% ipython --no-banner

In [1]: import numpy as np

In [2]: np.set_printoptions(suppress=True, linewidth=160)

In [3]: arr = np.diag(np.array([-9, -4, -8, -8]))

In [4]: print(arr)
[[-9  0  0  0]
 [ 0 -4  0  0]
 [ 0  0 -8  0]
 [ 0  0  0 -8]]

In [5]: # symmetric, so the eigenvalues are real

In [6]: print(arr[:, 0] @ arr[:, 3])
0

In [7]: print(np.round(np.linalg.norm(arr, axis=0), 1))
[9. 4. 8. 8.]

In [8]: print(np.round(np.linalg.svd(arr, compute_uv=False), 1))
[9. 8. 8. 4.]

In [9]: print(np.round(np.linalg.pinv(arr), 1))
[[-0.1  0.   0.   0. ]
 [ 0.  -0.2  0.   0. ]
 [ 0.   0.  -0.1  0. ]
 [ 0.   0.   0.  -0.1]]

In [10]: print(arr.T @ arr)
[[81  0  0  0]
 [ 0 16  0  0]
 [ 0  0 64  0]
 [ 0  0  0 64]]

In [11]: print(np.flatnonzero(np.linalg.matrix_power((arr != 0) + (arr.T != 0) + np.eye(4), 4)[2]))
[2]

In [12]: print(arr @ arr)
[[81  0  0  0]
 [ 0 16  0  0]
 [ 0  0 64  0]
 [ 0  0  0 64]]

In [13]: print(round(float(np.linalg.det(arr)), 1))
2304.0

In [14]: print((np.linalg.matrix_power((arr != 0) + (arr.T != 0) + np.eye(4), 4) > 0).astype(int))
[[1 0 0 0]
 [0 1 0 0]
 [0 0 1 0]
 [0 0 0 1]]

In [15]: x = np.array([1, -1, -1, -2])

In [16]: print(np.einsum("ij,j->i", arr, x))
[-9  4  8 16]

In [17]: print(arr @ np.ones(4))
[-9. -4. -8. -8.]

In [18]: print((arr @ x).argmax())
3

In [19]: print(arr @ np.eye(4)[3])
[ 0.  0.  0. -8.]

In [20]: print((arr * x).sum(axis=1))
[-9  4  8 16]

In [21]: U, sv, Vh = np.linalg.svd(arr, full_matrices=False)

In [22]: print(np.abs(Vh[0]))
[1. 0. 0. 0.]

In [23]: print(U.T @ U)
[[1. 0. 0. 0.]
 [0. 1. 0. 0.]
 [0. 0. 1. 0.]
 [0. 0. 0. 1.]]

In [24]: print(Vh @ Vh.T)
[[1. 0. 0. 0.]
 [0. 1. 0. 0.]
 [0. 0. 1. 0.]
 [0. 0. 0. 1.]]

In [25]: ev, V = np.linalg.eig(arr)

In [26]: print(np.prod(ev))
2304.0

In [27]: X = np.abs(np.array([[-5, 0, 0], [-3, -9, -5], [-6, 0, -8]])) + np.eye(3)

In [28]: X = X / X.sum(axis=1, keepdims=True)

In [29]: print(X.round(1))
[[1.  0.  0. ]
 [0.2 0.6 0.3]
 [0.4 0.  0.6]]

In [30]: print(np.round(np.linalg.matrix_power(X, 2), 1))
[[1.  0.  0. ]
 [0.4 0.3 0.3]
 [0.6 0.  0.4]]

In [31]: print(np.round(np.linalg.matrix_power(X, 100), 1) + 0)
[[1. 0. 0.]
 [1. 0. 0.]
 [1. 0. 0.]]

In [32]: print(np.round(np.sort(np.abs(np.linalg.eigvals(X)))[::-1], 1))
[1.  0.6 0.6]

In [33]: print(X @ np.ones(3))
[1. 1. 1.]

In [34]: p = np.eye(3)[2]

In [35]: for _ in range(6):
    ...:     p = p @ X
    ...:     print(p.round(1))
    ...: 
[0.4 0.  0.6]
[0.6 0.  0.4]
[0.8 0.  0.2]
[0.9 0.  0.1]
[0.9 0.  0.1]
[1. 0. 0.]

In [36]: x = np.array([-5, 0, -5])

In [37]: y = X @ x

In [38]: print(y.round(1))
[-5.  -2.2 -5. ]

In [39]: print(np.round(np.linalg.solve(X, X[:, 1]), 1))
[0. 1. 0.]

In [40]: print(np.round(np.linalg.solve(X, y + X[:, 0]), 1) + 0)
[-4.  0. -5.]

In [41]: print(np.round(np.linalg.solve(X.T, X[1]), 1))
[0. 1. 0.]

In [42]: ev, V = np.linalg.eig(X)

In [43]: print(np.round(np.prod(ev), 1))
0.3

In [44]: print(np.round(np.sort(np.linalg.eigvals(X.T)), 1))
[0.6 0.6 1. ]

In [45]: print(np.round(np.sort(np.linalg.eigvals(np.linalg.inv(X))), 1))
[1.  1.7 1.8]

In [46]: print(ev.round(1))
[0.6 0.6 1. ]

In [47]: rng = np.random.default_rng(4359)

In [48]: lab = rng.permutation(3)

In [49]: print(lab)
[0 1 2]

In [50]: out = X[lab][:, lab]

In [51]: print(round(float(np.linalg.det(out)), 1), np.round(np.linalg.det(X[lab]), 1))
0.3 0.3

In [52]: print(out.round(1))
[[1.  0.  0. ]
 [0.2 0.6 0.3]
 [0.4 0.  0.6]]

In [53]: J = np.load("out9.npy")

In [54]: print(J)
[[16 15 11 12]
 [15 12 10  7]
 [11 10 14  8]
 [12  7  8 14]]

In [55]: # symmetric

In [56]: print((J + J.T) / 2)
[[16. 15. 11. 12.]
 [15. 12. 10.  7.]
 [11. 10. 14.  8.]
 [12.  7.  8. 14.]]

In [57]: print(round(float(np.abs(np.linalg.eigvals(J)).max()), 1))
46.1

In [58]: print(np.round(np.sort(np.abs(np.linalg.eigvals(J))), 1))
[ 1.9  4.8  7.  46.1]

In [59]: print(np.trace(J))
56

In [60]: print(J @ J)
[[746 614 576 553]
 [614 518 481 442]
 [576 481 481 426]
 [553 442 426 453]]

In [61]: print(np.allclose(J @ J.T, J.T @ J))
True

In [62]: E = np.array([[0.9, 0.1, 0.3, 0.3],
    ...:     [0.1, 0.9, -0.3, -0.3],
    ...:     [0.3, -0.3, 0.1, -0.9],
    ...:     [0.3, -0.3, -0.9, 0.1]])

In [63]: U, sv, Vh = np.linalg.svd(E, full_matrices=False)

In [64]: print(np.allclose(U * sv @ Vh, E))
True

In [65]: print(np.round(U.T @ E @ Vh.T, 1) + 0)
[[1. 0. 0. 0.]
 [0. 1. 0. 0.]
 [0. 0. 1. 0.]
 [0. 0. 0. 1.]]
